$ ipython --no-banner

In [1]: import numpy as np

In [2]: np.set_printoptions(precision=2, suppress=True, linewidth=120)

In [3]: other = np.array([[-1, -3, 0], [2, 2, -2], [0, -1, 3]])

In [4]: W2 = np.array([[5, -3], [7, -7]])

In [5]: K = np.block([[other, np.zeros((3, 2))], [np.zeros((2, 3)), W2]])

In [6]: K
Out[6]: 
array([[-1., -3.,  0.,  0.,  0.],
       [ 2.,  2., -2.,  0.,  0.],
       [ 0., -1.,  3.,  0.,  0.],
       [ 0.,  0.,  0.,  5., -3.],
       [ 0.,  0.,  0.,  7., -7.]])

In [7]: other = np.linalg.inv(K)

In [8]: (np.abs(other) > 1e-9).astype(int)
Out[8]: 
array([[1, 1, 1, 0, 0],
       [1, 1, 1, 0, 0],
       [1, 1, 1, 0, 0],
       [0, 0, 0, 1, 1],
       [0, 0, 0, 1, 1]])

In [9]: round(float(np.linalg.slogdet(K)[0]), 2)
Out[9]: -1.0

In [10]: round(np.linalg.det(K) * np.linalg.det(other), 2)
Out[10]: np.float64(1.0)

In [11]: u, v = K[4], K[1]

In [12]: u @ u
Out[12]: np.float64(98.0)

In [13]: u @ v
Out[13]: np.float64(0.0)

In [14]: pr = (u @ v) / (u @ u) * u

In [15]: (v - pr) @ u
Out[15]: np.float64(0.0)

In [16]: pr
Out[16]: array([ 0.,  0.,  0.,  0., -0.])

In [17]: W = np.array([[2, -2, 1, -2, -2],
    ...:     [-1, 0, 0, -1, 2],
    ...:     [1, 2, 0, -2, 1],
    ...:     [2, 2, -1, 0, -1],
    ...:     [0, 2, 2, 2, 2]])

In [18]: coef = np.array([2, 0, 3, 0, 1])

In [19]: hid = np.maximum(K @ W + coef, 0)

In [20]: (hid > 0).mean(axis=0)
Out[20]: array([1. , 0.6, 0.6, 0.2, 0.2])

In [21]: (hid > 0).astype(int)
Out[21]: 
array([[1, 1, 1, 1, 0],
       [1, 0, 1, 0, 0],
       [1, 1, 1, 0, 1],
       [1, 1, 0, 0, 0],
       [1, 0, 0, 0, 0]])

In [22]: W2 = np.array([[3, 0], [2, 2], [3, 2], [1, 0], [2, 1]])

In [23]: (hid @ W2).round(6).argmax(axis=1)
Out[23]: array([0, 0, 0, 0, 0])

In [24]: hid @ W2
Out[24]: 
array([[24.,  8.],
       [21., 10.],
       [43., 20.],
       [44.,  8.],
       [48.,  0.]])

In [25]: W @ W2
Out[25]: 
array([[-1, -4],
       [ 0,  2],
       [ 7,  5],
       [ 5,  1],
       [16, 10]])

In [26]: blk = np.stack([K, 3 * K, K[::-1]])

In [27]: blk.sum(axis=0)
Out[27]: 
array([[ -4., -12.,   0.,   7.,  -7.],
       [  8.,   8.,  -8.,   5.,  -3.],
       [  0.,  -5.,  15.,   0.,   0.],
       [  2.,   2.,  -2.,  20., -12.],
       [ -1.,  -3.,   0.,  28., -28.]])

In [28]: (blk @ K.T).shape
Out[28]: (3, 5, 5)

In [29]: np.linalg.norm(blk, axis=(1, 2))
Out[29]: array([12.81, 38.42, 12.81])

In [30]: np.linalg.det(blk)
Out[30]: array([  -196., -47628.,   -196.])

In [31]: np.linalg.matrix_rank(blk)
Out[31]: array([5, 5, 5])

In [32]: F = np.load("w.npy")

In [33]: F
Out[33]: 
array([[0, 0, 1, 2, 2, 0, 1, 2],
       [0, 0, 2, 1, 2, 1, 1, 1],
       [0, 0, 0, 1, 1, 1, 2, 1],
       [0, 0, 0, 0, 1, 2, 1, 2],
       [0, 0, 0, 0, 0, 1, 1, 2],
       [0, 0, 0, 0, 0, 0, 0, 0],
       [0, 0, 0, 0, 0, 0, 0, 2],
       [0, 0, 0, 0, 0, 0, 0, 0]])

In [34]: Uu, sig, vt = np.linalg.svd(F)

In [35]: vecs = vt[:(sig > 1e-8).sum()]

In [36]: rng = np.random.default_rng(50315)

In [37]: x0 = F[3] + -3 * F[1] + rng.integers(2) * np.eye(8)[1]

In [38]: x0
Out[38]: array([ 0.,  0., -6., -3., -5., -1., -2., -1.])

In [39]: np.round(np.diag(vecs.T @ vecs), 2) + 0
Out[39]: array([0., 0., 1., 1., 1., 1., 1., 1.])

In [40]: np.round(vecs.T @ vecs, 2) + 0
Out[40]: 
array([[0., 0., 0., 0., 0., 0., 0., 0.],
       [0., 0., 0., 0., 0., 0., 0., 0.],
       [0., 0., 1., 0., 0., 0., 0., 0.],
       [0., 0., 0., 1., 0., 0., 0., 0.],
       [0., 0., 0., 0., 1., 0., 0., 0.],
       [0., 0., 0., 0., 0., 1., 0., 0.],
       [0., 0., 0., 0., 0., 0., 1., 0.],
       [0., 0., 0., 0., 0., 0., 0., 1.]])
